In [1]: import numpy as np

In [2]: np.set_printoptions(precision=1, suppress=True, linewidth=160, legacy="1.25")

In [3]: rd = lambda a: np.round(a, 1) + 0

In [4]: F = np.load("dump.npy")

In [5]: rd(F)
Out[5]: 
array([[ 1. ,  0. ,  0. ,  0. ,  0. ,  0. ,  0. ],
       [ 0. ,  1. ,  0. ,  0. ,  0. ,  0. ,  0. ],
       [ 0. ,  0. ,  1. ,  0. ,  0. ,  0. ,  0. ],
       [ 0. ,  0. ,  0. ,  0.5,  0. ,  0. , -0.9],
       [ 0. ,  0. ,  0. ,  0. ,  1. ,  0. ,  0. ],
       [ 0. ,  0. ,  0. ,  0. ,  0. ,  1. ,  0. ],
       [ 0. ,  0. ,  0. ,  0.9,  0. ,  0. ,  0.5]])

In [6]: # splits into 6 blocks

In [7]: rd(np.linalg.norm(F, axis=0))
Out[7]: array([1., 1., 1., 1., 1., 1., 1.])

In [8]: rd(np.linalg.svd(F, compute_uv=False))
Out[8]: array([1., 1., 1., 1., 1., 1., 1.])

In [9]: rd(F.T @ F)
Out[9]: 
array([[1., 0., 0., 0., 0., 0., 0.],
       [0., 1., 0., 0., 0., 0., 0.],
       [0., 0., 1., 0., 0., 0., 0.],
       [0., 0., 0., 1., 0., 0., 0.],
       [0., 0., 0., 0., 1., 0., 0.],
       [0., 0., 0., 0., 0., 1., 0.],
       [0., 0., 0., 0., 0., 0., 1.]])

In [10]: rd(F @ F.T)
Out[10]: 
array([[1., 0., 0., 0., 0., 0., 0.],
       [0., 1., 0., 0., 0., 0., 0.],
       [0., 0., 1., 0., 0., 0., 0.],
       [0., 0., 0., 1., 0., 0., 0.],
       [0., 0., 0., 0., 1., 0., 0.],
       [0., 0., 0., 0., 0., 1., 0.],
       [0., 0., 0., 0., 0., 0., 1.]])

In [11]: J = np.array([[8, 2, 8, 2, 8, 2],
    ...:     [5, 4, 5, 4, 5, 4],
    ...:     [7, 9, 7, 9, 7, 9],
    ...:     [8, 2, 8, 2, 8, 2],
    ...:     [5, 4, 5, 4, 5, 4],
    ...:     [7, 9, 7, 9, 7, 9]])

In [12]: # columns 0 and 2 are equal

In [13]: U, sv, Vt = np.linalg.svd(J)

In [14]: vecs = Vt[:(sv > 1e-8).sum()]

In [15]: rng = np.random.default_rng(46888)

In [16]: x = J[2] + -1 * J[1] + rng.integers(2) * np.eye(6)[0]

In [17]: x
Out[17]: array([2., 5., 2., 5., 2., 5.])

In [18]: rd(np.linalg.norm(x - vecs.T @ vecs @ x))
Out[18]: 0.0

In [19]: np.linalg.matrix_rank(np.vstack([J, x]))
Out[19]: 2

In [20]: r = np.linalg.matrix_rank(J)

In [21]: r
Out[21]: 2

In [22]: N = np.linalg.svd(J)[2][r:].T

In [23]: [int(np.linalg.matrix_rank(J[:, :j + 1])) for j in range(6)]
Out[23]: [1, 2, 2, 2, 2, 2]

In [24]: np.linalg.matrix_rank(J.T @ J), np.linalg.matrix_rank(J @ J.T)
Out[24]: (2, 2)

In [25]: np.allclose(J @ N, 0)
Out[25]: True

In [26]: N.shape
Out[26]: (6, 4)

In [27]: rd(J @ N)
Out[27]: 
array([[0., 0., 0., 0.],
       [0., 0., 0., 0.],
       [0., 0., 0., 0.],
       [0., 0., 0., 0.],
       [0., 0., 0., 0.],
       [0., 0., 0., 0.]])

In [28]: rd(N @ N.T)
Out[28]: 
array([[ 0.7,  0. , -0.3,  0. , -0.3,  0. ],
       [ 0. ,  0.7,  0. , -0.3,  0. , -0.3],
       [-0.3,  0. ,  0.7,  0. , -0.3,  0. ],
       [ 0. , -0.3,  0. ,  0.7,  0. , -0.3],
       [-0.3,  0. , -0.3,  0. ,  0.7,  0. ],
       [ 0. , -0.3,  0. , -0.3,  0. ,  0.7]])

In [29]: np.linalg.lstsq(J[:-1].T, J[-1])[2]
Out[29]: 2

In [30]: lab = rng.permutation(6)

In [31]: lab
Out[31]: array([3, 0, 1, 5, 4, 2])

In [32]: A2 = J[lab][:, lab]

In [33]: A2
Out[33]: 
array([[2, 8, 2, 2, 8, 8],
       [2, 8, 2, 2, 8, 8],
       [4, 5, 4, 4, 5, 5],
       [9, 7, 9, 9, 7, 7],
       [4, 5, 4, 4, 5, 5],
       [9, 7, 9, 9, 7, 7]])

In [34]: np.diag(A2)
Out[34]: array([2, 8, 4, 9, 5, 7])

In [35]: np.trace(A2)
Out[35]: 35

In [36]: np.allclose(A2, J)
Out[36]: False

In [37]: K = np.load("data.npy")

In [38]: rd(K)
Out[38]: 
array([[-0.4,  0.8, -0.4],
       [-0.8, -0.2,  0.6],
       [ 0.4,  0.5,  0.7]])

In [39]: A2 = np.array([[2, 3], [2, 2]])

In [40]: Z = np.kron(A2, K)

In [41]: Z.shape
Out[41]: (6, 6)

In [42]: rd(Z)
Out[42]: 
array([[-0.8,  1.7, -0.7, -1.2,  2.5, -1.1],
       [-1.6, -0.3,  1.1, -2.4, -0.5,  1.7],
       [ 0.8,  1. ,  1.5,  1.2,  1.6,  2.2],
       [-0.8,  1.7, -0.7, -0.8,  1.7, -0.7],
       [-1.6, -0.3,  1.1, -1.6, -0.3,  1.1],
       [ 0.8,  1. ,  1.5,  0.8,  1. ,  1.5]])

In [43]: np.linalg.matrix_rank(Z)
Out[43]: 6
